$ ipython --no-banner

In [1]: import numpy as np

In [2]: from numpy import linalg as LA

In [3]: np.set_printoptions(precision=2, suppress=True, linewidth=100)

In [4]: rd = lambda a: np.round(a, 2) + 0

In [5]: W0 = np.load("w.npy")

In [6]: W0
Out[6]: 
array([[-3,  0,  0,  0,  0],
       [ 0, -3,  0,  0,  0],
       [ 0,  0,  0,  0,  0],
       [ 0,  0,  0,  1,  0],
       [ 0,  0,  0,  0, -1]])

In [7]: vals, vecs = LA.eigh(W0)

In [8]: np.abs(vecs[:, -1]).round(6).argmax()
Out[8]: np.int64(3)

In [9]: np.unique(vals.round(6) + 0, return_counts=True)[1]
Out[9]: array([2, 1, 1, 1])

In [10]: vals
Out[10]: array([-3., -3., -1.,  0.,  1.])

In [11]: np.abs(vecs[:, -1])
Out[11]: array([0., 0., 0., 1., 0.])

In [12]: rd(LA.eigvalsh(W0 + 2 * np.eye(5)))
Out[12]: array([-1., -1.,  1.,  2.,  3.])

In [13]: rd(LA.svd(W0, compute_uv=False))
Out[13]: array([3., 3., 1., 1., 0.])

In [14]: np.prod(np.diag(W0)), rd(LA.det(W0))
Out[14]: (np.int64(0), np.float64(0.0))

In [15]: LA.matrix_rank(W0 - W0[0, 0] * np.eye(5))
Out[15]: np.int64(3)

In [16]: [int(LA.matrix_rank(LA.matrix_power(W0, p))) for p in range(1, 6)]
Out[16]: [4, 4, 4, 4, 4]

In [17]: x = np.array([-2, -3, -1, 3, 3])

In [18]: W0 @ np.eye(5)[2]
Out[18]: array([0., 0., 0., 0., 0.])

In [19]: W0 @ x
Out[19]: array([ 6,  9,  0,  3, -3])

In [20]: (W0 @ x).argmax()
Out[20]: np.int64(1)

In [21]: np.sign((W0 @ x).round(6))
Out[21]: array([ 1,  1,  0,  1, -1])

In [22]: np.einsum("ij,j->i", W0, x)
Out[22]: array([ 6,  9,  0,  3, -3])

In [23]: W0 * x
Out[23]: 
array([[ 6,  0,  0,  0,  0],
       [ 0,  9,  0,  0,  0],
       [ 0,  0,  0,  0,  0],
       [ 0,  0,  0,  3,  0],
       [ 0,  0,  0,  0, -3]])

In [24]: data = np.loadtxt("x.csv", delimiter=",")

In [25]: rd(data)
Out[25]: 
array([[ 1.  ,  0.  ,  0.  ,  0.  ,  0.  ,  0.  ,  0.  ,  0.  ,  0.  ,  0.  ,  0.  ,  0.  ,  0.  ],
       [ 0.  ,  1.  ,  0.  ,  0.  ,  0.  ,  0.  ,  0.  ,  0.  ,  0.  ,  0.  ,  0.  ,  0.  ,  0.  ],
       [ 0.  ,  0.  ,  1.  ,  0.  ,  0.  ,  0.  ,  0.  ,  0.  ,  0.  ,  0.  ,  0.  ,  0.  ,  0.  ],
       [ 0.  ,  0.  ,  0.  ,  1.  ,  0.  ,  0.  ,  0.  ,  0.  ,  0.  ,  0.  ,  0.  ,  0.  ,  0.  ],
       [ 0.  ,  0.  ,  0.  ,  0.  ,  1.  ,  0.  ,  0.  ,  0.  ,  0.  ,  0.  ,  0.  ,  0.  ,  0.  ],
       [ 0.  ,  0.  ,  0.  ,  0.  ,  0.  ,  1.  ,  0.  ,  0.  ,  0.  ,  0.  ,  0.  ,  0.  ,  0.  ],
       [ 0.  ,  0.  ,  0.  ,  0.  ,  0.  ,  0.  , -0.26,  0.  ,  0.  ,  0.  ,  0.  ,  0.97,  0.  ],
       [ 0.  ,  0.  ,  0.  ,  0.  ,  0.  ,  0.  ,  0.  ,  1.  ,  0.  ,  0.  ,  0.  ,  0.  ,  0.  ],
       [ 0.  ,  0.  ,  0.  ,  0.  ,  0.  ,  0.  ,  0.  ,  0.  ,  1.  ,  0.  ,  0.  ,  0.  ,  0.  ],
       [ 0.  ,  0.  ,  0.  ,  0.  ,  0.  ,  0.  ,  0.  ,  0.  ,  0.  ,  1.  ,  0.  ,  0.  ,  0.  ],
       [ 0.  ,  0.  ,  0.  ,  0.  ,  0.  ,  0.  ,  0.  ,  0.  ,  0.  ,  0.  ,  1.  ,  0.  ,  0.  ],
       [ 0.  ,  0.  ,  0.  ,  0.  ,  0.  ,  0.  , -0.97,  0.  ,  0.  ,  0.  ,  0.  , -0.26,  0.  ],
       [ 0.  ,  0.  ,  0.  ,  0.  ,  0.  ,  0.  ,  0.  ,  0.  ,  0.  ,  0.  ,  0.  ,  0.  ,  1.  ]])

In [26]: data[:, 8] @ data[:, 9]
Out[26]: np.float64(0.0)

In [27]: rd(LA.norm(data, axis=0))
Out[27]: array([1., 1., 1., 1., 1., 1., 1., 1., 1., 1., 1., 1., 1.])

In [28]: f = np.array([1, 1, 3, 1, 0, 2, 2, 1, 2, 3, 1, 3, 1])

In [29]: Y = data + np.outer(f, np.eye(13)[2])

In [30]: LA.matrix_rank(LA.inv(Y) - LA.inv(data), tol=1e-8)
Out[30]: np.int64(1)

In [31]: LA.matrix_rank(Y - data)
Out[31]: np.int64(1)

In [32]: [round(float(LA.det(W0[:i, :i])), 2) + 0 for i in range(1, 6)]
Out[32]: [-3.0, 9.0, 0.0, 0.0, 0.0]

In [33]: K = np.load("arr.npy")

In [34]: rd(K)
Out[34]: 
array([[0.11, 0.11, 0.17, 0.11, 0.06, 0.  , 0.06, 0.06, 0.17, 0.17],
       [0.07, 0.27, 0.  , 0.2 , 0.  , 0.2 , 0.  , 0.07, 0.2 , 0.  ],
       [0.06, 0.12, 0.06, 0.12, 0.12, 0.18, 0.06, 0.18, 0.12, 0.  ],
       [0.07, 0.21, 0.  , 0.07, 0.21, 0.21, 0.21, 0.  , 0.  , 0.  ],
       [0.14, 0.14, 0.1 , 0.  , 0.19, 0.1 , 0.1 , 0.14, 0.05, 0.05],
       [0.06, 0.11, 0.06, 0.  , 0.17, 0.22, 0.11, 0.11, 0.06, 0.11],
       [0.06, 0.06, 0.19, 0.06, 0.06, 0.12, 0.06, 0.12, 0.06, 0.19],
       [0.11, 0.  , 0.11, 0.17, 0.17, 0.17, 0.06, 0.11, 0.  , 0.11],
       [0.19, 0.06, 0.12, 0.19, 0.06, 0.12, 0.06, 0.06, 0.12, 0.  ],
       [0.06, 0.06, 0.11, 0.11, 0.06, 0.11, 0.  , 0.17, 0.11, 0.22]])

In [35]: # rows sum to 1

In [36]: Uu, sv, Vh = LA.svd(K, full_matrices=False)

In [37]: rd(sv)
Out[37]: array([1.02, 0.4 , 0.35, 0.22, 0.2 , 0.16, 0.09, 0.06, 0.06, 0.03])

In [38]: rd(sv / sv[0])
Out[38]: array([1.  , 0.39, 0.34, 0.22, 0.2 , 0.16, 0.08, 0.06, 0.06, 0.02])

In [39]: Uu.shape, sv.shape, Vh.shape
Out[39]: ((10, 10), (10,), (10, 10))

In [40]: rd(Vh @ Vh.T)
Out[40]: 
array([[1., 0., 0., 0., 0., 0., 0., 0., 0., 0.],
       [0., 1., 0., 0., 0., 0., 0., 0., 0., 0.],
       [0., 0., 1., 0., 0., 0., 0., 0., 0., 0.],
       [0., 0., 0., 1., 0., 0., 0., 0., 0., 0.],
       [0., 0., 0., 0., 1., 0., 0., 0., 0., 0.],
       [0., 0., 0., 0., 0., 1., 0., 0., 0., 0.],
       [0., 0., 0., 0., 0., 0., 1., 0., 0., 0.],
       [0., 0., 0., 0., 0., 0., 0., 1., 0., 0.],
       [0., 0., 0., 0., 0., 0., 0., 0., 1., 0.],
       [0., 0., 0., 0., 0., 0., 0., 0., 0., 1.]])

In [41]: rd(np.sqrt((sv ** 2).sum())), rd(LA.norm(K))
Out[41]: (np.float64(1.2), np.float64(1.2))
